$ python -q
>>> import numpy as np
>>> np.set_printoptions(suppress=True, linewidth=140)
>>> f = np.array([1, 3, 0, 3, 0, 4, 3, 1, 1, 0])
>>> data = 2 * np.eye(10) + np.outer(f, f)
>>> data
array([[ 3.,  3.,  0.,  3.,  0.,  4.,  3.,  1.,  1.,  0.],
       [ 3., 11.,  0.,  9.,  0., 12.,  9.,  3.,  3.,  0.],
       [ 0.,  0.,  2.,  0.,  0.,  0.,  0.,  0.,  0.,  0.],
       [ 3.,  9.,  0., 11.,  0., 12.,  9.,  3.,  3.,  0.],
       [ 0.,  0.,  0.,  0.,  2.,  0.,  0.,  0.,  0.,  0.],
       [ 4., 12.,  0., 12.,  0., 18., 12.,  4.,  4.,  0.],
       [ 3.,  9.,  0.,  9.,  0., 12., 11.,  3.,  3.,  0.],
       [ 1.,  3.,  0.,  3.,  0.,  4.,  3.,  3.,  1.,  0.],
       [ 1.,  3.,  0.,  3.,  0.,  4.,  3.,  1.,  3.,  0.],
       [ 0.,  0.,  0.,  0.,  0.,  0.,  0.,  0.,  0.,  2.]])
>>> # symmetric
>>> rng = np.random.default_rng(18)
>>> Y = data + rng.integers(-2, 3, (10, 1)) @ rng.integers(-2, 3, (1, 10))
>>> Y
array([[ 5.,  3.,  0.,  5.,  2.,  4.,  5.,  1., -1., -4.],
       [ 2., 11.,  0.,  8., -1., 12.,  8.,  3.,  4.,  2.],
       [-1.,  0.,  2., -1., -1.,  0., -1.,  0.,  1.,  2.],
       [ 4.,  9.,  0., 12.,  1., 12., 10.,  3.,  2., -2.],
       [ 2.,  0.,  0.,  2.,  4.,  0.,  2.,  0., -2., -4.],
       [ 3., 12.,  0., 11., -1., 18., 11.,  4.,  5.,  2.],
       [ 2.,  9.,  0.,  8., -1., 12., 10.,  3.,  4.,  2.],
       [-1.,  3.,  0.,  1., -2.,  4.,  1.,  3.,  3.,  4.],
       [ 3.,  3.,  0.,  5.,  2.,  4.,  5.,  1.,  1., -4.],
       [ 2.,  0.,  0.,  2.,  2.,  0.,  2.,  0., -2., -2.]])
>>> Y - data
array([[ 2.,  0.,  0.,  2.,  2.,  0.,  2.,  0., -2., -4.],
       [-1.,  0.,  0., -1., -1.,  0., -1.,  0.,  1.,  2.],
       [-1.,  0.,  0., -1., -1.,  0., -1.,  0.,  1.,  2.],
       [ 1.,  0.,  0.,  1.,  1.,  0.,  1.,  0., -1., -2.],
       [ 2.,  0.,  0.,  2.,  2.,  0.,  2.,  0., -2., -4.],
       [-1.,  0.,  0., -1., -1.,  0., -1.,  0.,  1.,  2.],
       [-1.,  0.,  0., -1., -1.,  0., -1.,  0.,  1.,  2.],
       [-2.,  0.,  0., -2., -2.,  0., -2.,  0.,  2.,  4.],
       [ 2.,  0.,  0.,  2.,  2.,  0.,  2.,  0., -2., -4.],
       [ 2.,  0.,  0.,  2.,  2.,  0.,  2.,  0., -2., -4.]])
>>> vec = np.ones(10)
>>> for _ in range(7):
...     vec = data @ vec
...     vec /= np.linalg.norm(vec)
...     print(round(vec @ data @ vec, 1))
... 
47.9
48.0
48.0
48.0
48.0
48.0
48.0
>>> round(float(np.linalg.eigvalsh(data)[-1]), 1)
48.0
>>> M = np.load("m.npy")
>>> M
array([[-2,  2,  1,  0,  1,  2,  0, -2, -1],
       [-2,  0,  0, -1,  0,  0,  1,  2, -1],
       [ 1,  1,  0,  0, -2,  2, -1,  2,  1],
       [ 2,  2, -1,  0, -2,  1,  2,  2,  1],
       [-2,  1,  2,  1,  2, -1,  1,  2, -2],
       [-2, -2,  2, -2, -1, -1, -1,  2, -2],
       [ 0, -2,  2,  0, -1, -1, -1, -2,  2],
       [ 2,  2, -2, -2,  0,  0,  2,  1,  2],
       [ 2,  2,  0,  1, -2, -2, -2,  0,  1],
       [ 2, -2, -2,  1,  1, -1,  2, -1,  2],
       [ 0,  0, -2, -1, -1, -2,  2, -2,  2],
       [-1, -2,  0, -2, -2, -2, -2, -2,  1],
       [ 2,  2,  1,  2,  1,  2, -2, -6,  1]])
>>> proj = M @ np.linalg.solve(M.T @ M, M.T)
>>> round(float(np.trace(proj)), 1)
9.0
>>> np.round(np.linalg.eigvalsh(proj), 1) + 0
array([0., 0., 0., 0., 1., 1., 1., 1., 1., 1., 1., 1., 1.])
>>> np.round(np.diag(proj), 1)
array([0.5, 0.2, 0.7, 0.8, 0.7, 0.7, 0.9, 1. , 0.8, 0.6, 0.7, 0.5, 0.8])
>>> C2 = M.T @ M
>>> np.allclose(C2, C2.T)
True
>>> np.trace(C2), (M ** 2).sum()
(np.int64(317), np.int64(317))
>>> np.round(np.linalg.eigvalsh(C2)[::-1], 1)
array([98.7, 75.9, 59.8, 37.3, 18.9, 14.3,  6.3,  4. ,  1.8])
>>> f, v = M[8], M[7]
>>> f @ v
np.int64(4)
>>> p = (f @ v) / (f @ f) * f
>>> p.round(1)
array([ 0.4,  0.4,  0. ,  0.2, -0.4, -0.4, -0.4,  0. ,  0.2])
>>> np.outer(f, v)
array([[ 4,  4, -4, -4,  0,  0,  4,  2,  4],
       [ 4,  4, -4, -4,  0,  0,  4,  2,  4],
       [ 0,  0,  0,  0,  0,  0,  0,  0,  0],
       [ 2,  2, -2, -2,  0,  0,  2,  1,  2],
       [-4, -4,  4,  4,  0,  0, -4, -2, -4],
       [-4, -4,  4,  4,  0,  0, -4, -2, -4],
       [-4, -4,  4,  4,  0,  0, -4, -2, -4],
       [ 0,  0,  0,  0,  0,  0,  0,  0,  0],
       [ 2,  2, -2, -2,  0,  0,  2,  1,  2]])
>>> U, sigma, Vh = np.linalg.svd(M, full_matrices=False)
>>> sigma.round(1)
array([9.9, 8.7, 7.7, 6.1, 4.4, 3.8, 2.5, 2. , 1.3])
>>> np.round(Vh @ Vh.T, 1) + 0
array([[1., 0., 0., 0., 0., 0., 0., 0., 0.],
       [0., 1., 0., 0., 0., 0., 0., 0., 0.],
       [0., 0., 1., 0., 0., 0., 0., 0., 0.],
       [0., 0., 0., 1., 0., 0., 0., 0., 0.],
       [0., 0., 0., 0., 1., 0., 0., 0., 0.],
       [0., 0., 0., 0., 0., 1., 0., 0., 0.],
       [0., 0., 0., 0., 0., 0., 1., 0., 0.],
       [0., 0., 0., 0., 0., 0., 0., 1., 0.],
       [0., 0., 0., 0., 0., 0., 0., 0., 1.]])
>>> np.round(np.cumsum(sigma ** 2) / np.sum(sigma ** 2), 1)
array([0.3, 0.6, 0.7, 0.9, 0.9, 1. , 1. , 1. , 1. ])
>>> np.round(sigma / sigma[0], 1)
array([1. , 0.9, 0.8, 0.6, 0.4, 0.4, 0.3, 0.2, 0.1])
